% ipython --no-banner

In [1]: import numpy as np

In [2]: np.set_printoptions(suppress=True, linewidth=200)

In [3]: rd = lambda a: np.round(a, 2) + 0

In [4]: data = np.loadtxt("w.csv", delimiter=",")

In [5]: data
Out[5]: 
array([[5., 1., 1., 1.],
       [1., 5., 1., 1.],
       [1., 1., 5., 1.],
       [1., 1., 1., 5.]])

In [6]: rng = np.random.default_rng(540)

In [7]: labels = rng.permutation(4)

In [8]: M2 = data[:, labels] * rng.choice([-1, 1], 4)

In [9]: M2
Out[9]: 
array([[-1., -1., -1., -5.],
       [-1., -5., -1., -1.],
       [-5., -1., -1., -1.],
       [-1., -1., -5., -1.]])

In [10]: Uu, _, Vh = np.linalg.svd(data.T @ M2)

In [11]: rd(np.linalg.lstsq(data, M2)[0])
Out[11]: 
array([[ 0.,  0.,  0., -1.],
       [ 0., -1.,  0.,  0.],
       [-1.,  0.,  0.,  0.],
       [ 0.,  0., -1.,  0.]])

In [12]: data.ravel(order="F")
Out[12]: array([5., 1., 1., 1., 1., 5., 1., 1., 1., 1., 5., 1., 1., 1., 1., 5.])

In [13]: data.reshape(2, -1)
Out[13]: 
array([[5., 1., 1., 1., 1., 5., 1., 1.],
       [1., 1., 5., 1., 1., 1., 1., 5.]])

In [14]: data.reshape(-1, 2)
Out[14]: 
array([[5., 1.],
       [1., 1.],
       [1., 5.],
       [1., 1.],
       [1., 1.],
       [5., 1.],
       [1., 1.],
       [1., 5.]])

In [15]: data.reshape(4, 5)
ValueError: cannot reshape array of size 16 into shape (4,5)


In [16]: T = data.reshape(4, 2, -1)

In [17]: np.einsum("ihd,ihd->ih", T, T)
Out[17]: 
array([[26.,  2.],
       [26.,  2.],
       [ 2., 26.],
       [ 2., 26.]])

In [18]: T[:, 0]
Out[18]: 
array([[5., 1.],
       [1., 5.],
       [1., 1.],
       [1., 1.]])

In [19]: vals, vecs = np.linalg.eigh(data)

In [20]: np.unique(vals.round(6) + 0, return_counts=True)[1]
Out[20]: array([3, 1])

In [21]: rd(vecs @ np.diag(vals) @ vecs.T)
Out[21]: 
array([[5., 1., 1., 1.],
       [1., 5., 1., 1.],
       [1., 1., 5., 1.],
       [1., 1., 1., 5.]])

In [22]: rd(np.abs(vecs[:, -1]))
Out[22]: array([0.5, 0.5, 0.5, 0.5])

In [23]: rd(np.linalg.eigvalsh(data + -2 * np.eye(4)))
Out[23]: array([2., 2., 2., 6.])

In [24]: rd(np.linalg.eigvalsh(data @ data))
Out[24]: array([16., 16., 16., 64.])

In [25]: rd(np.linalg.svd(data, compute_uv=False))
Out[25]: array([8., 4., 4., 4.])

In [26]: rd(vecs.T @ vecs)
Out[26]: 
array([[1., 0., 0., 0.],
       [0., 1., 0., 0.],
       [0., 0., 1., 0.],
       [0., 0., 0., 1.]])

In [27]: np.abs(vecs[:, -1]).round(6).argmax()
Out[27]: np.int64(0)

In [28]: print((vals > 1e-8).sum(), (vals < -1e-8).sum())
4 0

In [29]: X = np.array([[0.75, 0.25, 0.0], [0.22, 0.22, 0.56], [0.29, 0.14, 0.57]])

In [30]: # row-stochastic, so 1 is an eigenvalue

In [31]: u = np.array([-5, 1, 3])

In [32]: M2 = X + np.outer(u, np.eye(3)[1])

In [33]: rd(np.linalg.det(M2) / np.linalg.det(X)), rd(1 + np.linalg.solve(X, u)[1])
Out[33]: (np.float64(-21.87), np.float64(-21.87))

In [34]: np.linalg.matrix_rank(np.linalg.inv(M2) - np.linalg.inv(X), tol=1e-8)
Out[34]: np.int64(1)

In [35]: M = np.array([[0, -3, 0], [0, -1, 0], [0, 0, 2]])

In [36]: x0 = np.array([5, 4, 5])

In [37]: target = X @ x0

In [38]: rd(target)
Out[38]: array([4.75, 4.78, 4.86])

In [39]: rd(np.linalg.solve(X.T, X[0]))
Out[39]: array([1., 0., 0.])

In [40]: rd(np.linalg.solve(X, target))
Out[40]: array([5., 4., 5.])

In [41]: rd(np.linalg.solve(X, 2 * target))
Out[41]: array([10.,  8., 10.])

In [42]: vals, vecs = np.linalg.eigh(data)

In [43]: x0 = np.array([-4, -3, -3, -3])

In [44]: rd(vecs * np.sqrt(vals) @ vecs.T)
Out[44]: 
array([[2.21, 0.21, 0.21, 0.21],
       [0.21, 2.21, 0.21, 0.21],
       [0.21, 0.21, 2.21, 0.21],
       [0.21, 0.21, 0.21, 2.21]])

In [45]: print(np.abs(data).sum(axis=1).max(), rd(np.abs(vals).max()))
8.0 8.0

In [46]: print((np.sign(vecs[:, -1].round(6)) == np.sign(vecs[0, -1].round(6))).astype(int))
[1 1 1 1]

In [47]: M2 = M / np.sqrt((M ** 2).mean(axis=1, keepdims=True))

In [48]: np.linalg.matrix_rank(M - M.mean(axis=1, keepdims=True))
Out[48]: np.int64(2)

In [49]: rd(np.linalg.norm(M2, axis=1))
Out[49]: array([1.73, 1.73, 1.73])

In [50]: rd(M2[2])
Out[50]: array([0.  , 0.  , 1.73])

In [51]: M2 = np.array([[6, 4], [-8, -4]])

In [52]: J = np.tile(M2, (2, 2))

In [53]: J
Out[53]: 
array([[ 6,  4,  6,  4],
       [-8, -4, -8, -4],
       [ 6,  4,  6,  4],
       [-8, -4, -8, -4]])

In [54]: rank = np.linalg.matrix_rank(J)

In [55]: rank
Out[55]: np.int64(2)

In [56]: null = np.linalg.svd(J)[2][rank:].T

In [57]: null.shape
Out[57]: (4, 2)

In [58]: [int(np.linalg.matrix_rank(np.delete(J, i, axis=0))) for i in range(4)]
Out[58]: [2, 2, 2, 2]

In [59]: print(np.allclose(J @ null, 0))
True

In [60]: [int(np.linalg.matrix_rank(J[:i])) for i in range(1, len(J) + 1)]
Out[60]: [1, 2, 2, 2]

In [61]: rd(null @ null.T)
Out[61]: 
array([[ 0.5,  0. , -0.5,  0. ],
       [ 0. ,  0.5,  0. , -0.5],
       [-0.5,  0. ,  0.5,  0. ],
       [ 0. , -0.5,  0. ,  0.5]])

In [62]: np.abs(np.diag(np.linalg.qr(J)[1])) > 1e-9
Out[62]: array([ True,  True, False, False])

In [63]: rd(J @ np.linalg.pinv(J) @ J)
Out[63]: 
array([[ 6.,  4.,  6.,  4.],
       [-8., -4., -8., -4.],
       [ 6.,  4.,  6.,  4.],
       [-8., -4., -8., -4.]])

In [64]: np.allclose(J[:-1].T @ np.linalg.lstsq(J[:-1].T, J[-1])[0], J[-1])
Out[64]: True

In [65]: np.linalg.inv(J)
LinAlgError: Singular matrix


In [66]: print(np.linalg.lstsq(J[:-1].T, J[-1])[2])
2

In [67]: Uu, sig, Vh = np.linalg.svd(J, full_matrices=False)

In [68]: print(np.allclose(Uu * sig @ Vh, J))
True

In [69]: rd(Uu.T @ Uu)
Out[69]: 
array([[1., 0., 0., 0.],
       [0., 1., 0., 0.],
       [0., 0., 1., 0.],
       [0., 0., 0., 1.]])

In [70]: rd(Vh @ Vh.T)
Out[70]: 
array([[1., 0., 0., 0.],
       [0., 1., 0., 0.],
       [0., 0., 1., 0.],
       [0., 0., 0., 1.]])

In [71]: print((sig > 1e-8).sum())
2

In [72]: rd(Uu.T @ J @ Vh.T)
Out[72]: 
array([[22.94,  0.  ,  0.  ,  0.  ],
       [ 0.  ,  1.4 ,  0.  ,  0.  ],
       [ 0.  ,  0.  ,  0.  ,  0.  ],
       [ 0.  ,  0.  ,  0.  ,  0.  ]])

In [73]: rd(sig / sig[0])
Out[73]: array([1.  , 0.06, 0.  , 0.  ])

In [74]: rd(np.abs(Vh[0]))
Out[74]: array([0.62, 0.35, 0.62, 0.35])

In [75]: np.abs(Uu[:, 0]).round(6).argmax()
Out[75]: np.int64(1)

In [76]: A = np.load("case19.npy")

In [77]: A
Out[77]: 
array([[6., 1., 1., 1.],
       [1., 6., 1., 1.],
       [1., 1., 6., 1.],
       [1., 1., 1., 6.]])

In [78]: # symmetric, so the eigenvalues are real

In [79]: Q = A.astype(float).copy()

In [80]: for j in range(4):
    ...:     Q[:, j] -= Q[:, :j] @ (Q[:, :j].T @ Q[:, j])
    ...:     Q[:, j] /= np.linalg.norm(Q[:, j])
    ...: 

In [81]: rd(Q.T @ Q)
Out[81]: 
array([[1., 0., 0., 0.],
       [0., 1., 0., 0.],
       [0., 0., 1., 0.],
       [0., 0., 0., 1.]])

In [82]: rd(Q)
Out[82]: 
array([[ 0.96, -0.2 , -0.15, -0.12],
       [ 0.16,  0.97, -0.15, -0.12],
       [ 0.16,  0.11,  0.97, -0.12],
       [ 0.16,  0.11,  0.08,  0.98]])

In [83]: feats = np.load("a.npy")

In [84]: feats
Out[84]: 
array([[ 0.3, -1.6, -1.3, -6. ],
       [ 0.8,  0.1, -0.8, 32. ],
       [ 2.3, -0.4,  0.7,  6. ]])

In [85]: # column 3 dominates

In [86]: [round(float(x), 2) for x in np.linalg.svd(feats, compute_uv=False)[:3]]
Out[86]: [33.13, 2.38, 2.09]

In [87]: np.argsort(-np.linalg.norm(feats, axis=0).round(6), kind="stable")[:3]
Out[87]: array([3, 0, 2])

In [88]: theta = np.radians(120)

In [89]: Rm = np.eye(4)

In [90]: Rm[3, 3] = Rm[2, 2] = np.cos(theta)

In [91]: Rm[3, 2], Rm[2, 3] = -np.sin(theta), np.sin(theta)

In [92]: rd(Rm)
Out[92]: 
array([[ 1.  ,  0.  ,  0.  ,  0.  ],
       [ 0.  ,  1.  ,  0.  ,  0.  ],
       [ 0.  ,  0.  , -0.5 ,  0.87],
       [ 0.  ,  0.  , -0.87, -0.5 ]])

In [93]: M2 = feats @ Rm.T

In [94]: np.allclose(np.linalg.norm(feats, axis=1), np.linalg.norm(M2, axis=1))
Out[94]: True

In [95]: print(rd(M2))
[[  0.3   -1.6   -4.55   4.13]
 [  0.8    0.1   28.11 -15.31]
 [  2.3   -0.4    4.85  -3.61]]

In [96]: rd(np.linalg.det(Rm)), rd(np.trace(Rm))
Out[96]: (np.float64(1.0), np.float64(1.0))

In [97]: def softmax(z):
    ...:     e = np.exp(z - z.max(axis=-1, keepdims=True))
    ...:     return e / e.sum(axis=-1, keepdims=True)
    ...: 

In [98]: rd(softmax(10 * feats[1]))
Out[98]: array([0., 0., 0., 1.])

In [99]: rd(softmax(feats[1]))
Out[99]: array([0., 0., 0., 1.])

In [100]: S = feats @ feats.T / np.sqrt(4)

In [101]: softmax(S)[1] @ feats
Out[101]: array([ 0.8,  0.1, -0.8, 32. ])

In [102]: rd(softmax(S))
Out[102]: 
array([[1., 0., 0.],
       [0., 1., 0.],
       [0., 1., 0.]])

In [103]: softmax(S).round(6).argmax(axis=1)
Out[103]: array([0, 1, 1])

In [104]: x0 = np.array([3, -3, 1, -2])

In [105]: h = np.maximum(feats @ x0, 0)

In [106]: rd(h)
Out[106]: array([16.4,  0. ,  0. ])

In [107]: rd(np.tanh(feats @ x0))
Out[107]: array([ 1., -1., -1.])

In [108]: rd(np.maximum(feats @ (3 * x0), 0))
Out[108]: array([49.2,  0. ,  0. ])

In [109]: np.flatnonzero(h > 1e-9)
Out[109]: array([0])

In [110]: feats * (h > 1e-9)[:, None]
Out[110]: 
array([[ 0.3, -1.6, -1.3, -6. ],
       [ 0. ,  0. , -0. ,  0. ],
       [ 0. , -0. ,  0. ,  0. ]])
